% ipython --no-banner

In [1]: import numpy as np

In [2]: from numpy import linalg as LA

In [3]: np.set_printoptions(suppress=True, linewidth=160)

In [4]: tidy = lambda a: np.round(a, 2) + 0

In [5]: W0 = np.array([[1, -1, 1, -1], [1, 0, 0, 0]])

In [6]: W0
Out[6]: 
array([[ 1, -1,  1, -1],
       [ 1,  0,  0,  0]])

In [7]: x = np.array([8, -9, -5, -4])

In [8]: W0 @ (2 * x)
Out[8]: array([32, 16])

In [9]: W0 * x
Out[9]: 
array([[ 8,  9, -5,  4],
       [ 8,  0,  0,  0]])

In [10]: x @ W0
---------------------------------------------------------------------------
ValueError                                Traceback (most recent call last)
Cell In[10], line 1
----> 1 x @ W0

ValueError: matmul: Input operand 1 has a mismatch in its core dimension 0, with gufunc signature (n?,k),(k,m?)->(n?,m?) (size 2 is different from 4)

In [11]: (W0 * x).sum(axis=1)
Out[11]: array([16,  8])

In [12]: LA.norm(W0 @ x) <= LA.norm(W0, 2) * LA.norm(x) + 1e-9
Out[12]: np.True_

In [13]: W0 @ np.eye(4)[2]
Out[13]: array([1., 0.])

In [14]: W0 @ np.ones(4)
Out[14]: array([0., 1.])

In [15]: W0 @ x
Out[15]: array([16,  8])

In [16]: np.sign((W0 @ x).round(6))
Out[16]: array([1, 1])

In [17]: theta = np.radians(15)

In [18]: R = np.eye(4)

In [19]: R[3, 3] = R[1, 1] = np.cos(theta)

In [20]: R[3, 1], R[1, 3] = -np.sin(theta), np.sin(theta)

In [21]: tidy(R)
Out[21]: 
array([[ 1.  ,  0.  ,  0.  ,  0.  ],
       [ 0.  ,  0.97,  0.  ,  0.26],
       [ 0.  ,  0.  ,  1.  ,  0.  ],
       [ 0.  , -0.26,  0.  ,  0.97]])

In [22]: M2 = W0 @ R.T

In [23]: tidy(M2)
Out[23]: 
array([[ 1.  , -1.22,  1.  , -0.71],
       [ 1.  ,  0.  ,  0.  ,  0.  ]])

In [24]: tidy(LA.det(R)), tidy(np.trace(R))
Out[24]: (np.float64(1.0), np.float64(3.93))

In [25]: x = np.array([0, 0, 1, 1])

In [26]: a = np.maximum(M2 @ x, 0)

In [27]: tidy(np.maximum(M2 @ x, 0) - np.maximum(-M2 @ x, 0))
Out[27]: array([0.29, 0.  ])

In [28]: tidy(a)
Out[28]: array([0.29, 0.  ])

In [29]: tidy(np.tanh(M2 @ x))
Out[29]: array([0.28, 0.  ])

In [30]: tidy(M2.T @ a)
Out[30]: array([ 0.29, -0.36,  0.29, -0.21])

In [31]: M2 = np.array([[1, 1, 0], [2, 1, 1]])

In [32]: Z = np.kron(M2, W0)

In [33]: LA.matrix_rank(Z)
Out[33]: np.int64(4)

In [34]: m1 = np.loadtxt("layer19.csv", delimiter=",")

In [35]: m1
Out[35]: 
array([[ 22.,  -2.,   3.,   0.],
       [  3.,  31.,   2.,   2.],
       [ -1.,   2.,   3.,  -1.],
       [  3.,  -3.,  -2., -31.]])

In [36]: vals, V = LA.eig(m1)

In [37]: tidy(np.sort(LA.eigvals(m1 @ m1)))
Out[37]: array([  9.83, 502.64, 925.25, 959.28])

In [38]: tidy(np.sort(LA.eigvals(LA.inv(m1))))
Out[38]: array([-0.03,  0.03,  0.04,  0.32])

In [39]: tidy(vals)
Out[39]: array([-30.97,  30.42,  22.42,   3.13])

In [40]: tidy(np.sort(LA.eigvals(m1.T)))
Out[40]: array([-30.97,   3.13,  22.42,  30.42])

In [41]: tidy(np.prod(vals))
Out[41]: np.float64(-66209.0)

In [42]: rng = np.random.default_rng(54)

In [43]: labels = rng.permutation(4)

In [44]: M2 = m1[:, labels] * rng.choice([-1, 1], 4)

In [45]: M2
Out[45]: 
array([[22.,  3., -0., -2.],
       [ 3.,  2., -2., 31.],
       [-1.,  3.,  1.,  2.],
       [ 3., -2., 31., -3.]])

In [46]: Uu, _, vt = LA.svd(m1.T @ M2)

In [47]: tidy(Uu @ vt)
Out[47]: 
array([[ 1.,  0.,  0.,  0.],
       [ 0.,  0.,  0.,  1.],
       [ 0.,  1.,  0.,  0.],
       [ 0.,  0., -1.,  0.]])

In [48]: M2 = LA.invert(m1)
---------------------------------------------------------------------------
AttributeError                            Traceback (most recent call last)
Cell In[48], line 1
----> 1 M2 = LA.invert(m1)

AttributeError: module 'numpy.linalg' has no attribute 'invert'

In [49]: M2 = LA.inv(m1)

In [50]: np.allclose(M2, m1.T)
Out[50]: False

In [51]: (np.abs(M2) > 1e-9).astype(int)
Out[51]: 
array([[1, 1, 1, 1],
       [1, 1, 1, 1],
       [1, 1, 1, 1],
       [1, 1, 1, 1]])

In [52]: tidy(m1 @ M2)
Out[52]: 
array([[1., 0., 0., 0.],
       [0., 1., 0., 0.],
       [0., 0., 1., 0.],
       [0., 0., 0., 1.]])

In [53]: tidy(LA.cond(m1))
Out[53]: np.float64(10.97)

In [54]: hat = np.triu(np.array([[0, 0, 2, -1], [0, -1, 2, 2], [1, 1, 0, -1], [0, 0, -1, -1]]), 1) + np.eye(4)

In [55]: M2 = hat @ m1 @ LA.inv(hat)

In [56]: LA.matrix_rank(M2)
Out[56]: np.int64(4)

In [57]: tidy(LA.det(M2))
Out[57]: np.float64(-66209.0)

In [58]: np.trace(M2), np.trace(m1)
Out[58]: (np.float64(25.0), np.float64(25.0))

In [59]: hat @ m1 - m1 @ hat
Out[59]: 
array([[  -5.,    7.,  -32.,   58.],
       [   4.,   -2.,  -66., -121.],
       [  -3.,    3.,    0.,   29.],
       [   0.,    0.,    0.,    7.]])

In [60]: J = np.load("data.npy")

In [61]: J
Out[61]: 
array([[4, 4],
       [4, 8]])

In [62]: u = np.array([0, 8])

In [63]: M2 = J + np.outer(u, np.eye(2)[1])

In [64]: tidy(LA.det(M2) / LA.det(J)), tidy(1 + LA.solve(J, u)[1])
Out[64]: (np.float64(3.0), np.float64(3.0))

In [65]: M2
Out[65]: 
array([[ 4.,  4.],
       [ 4., 16.]])
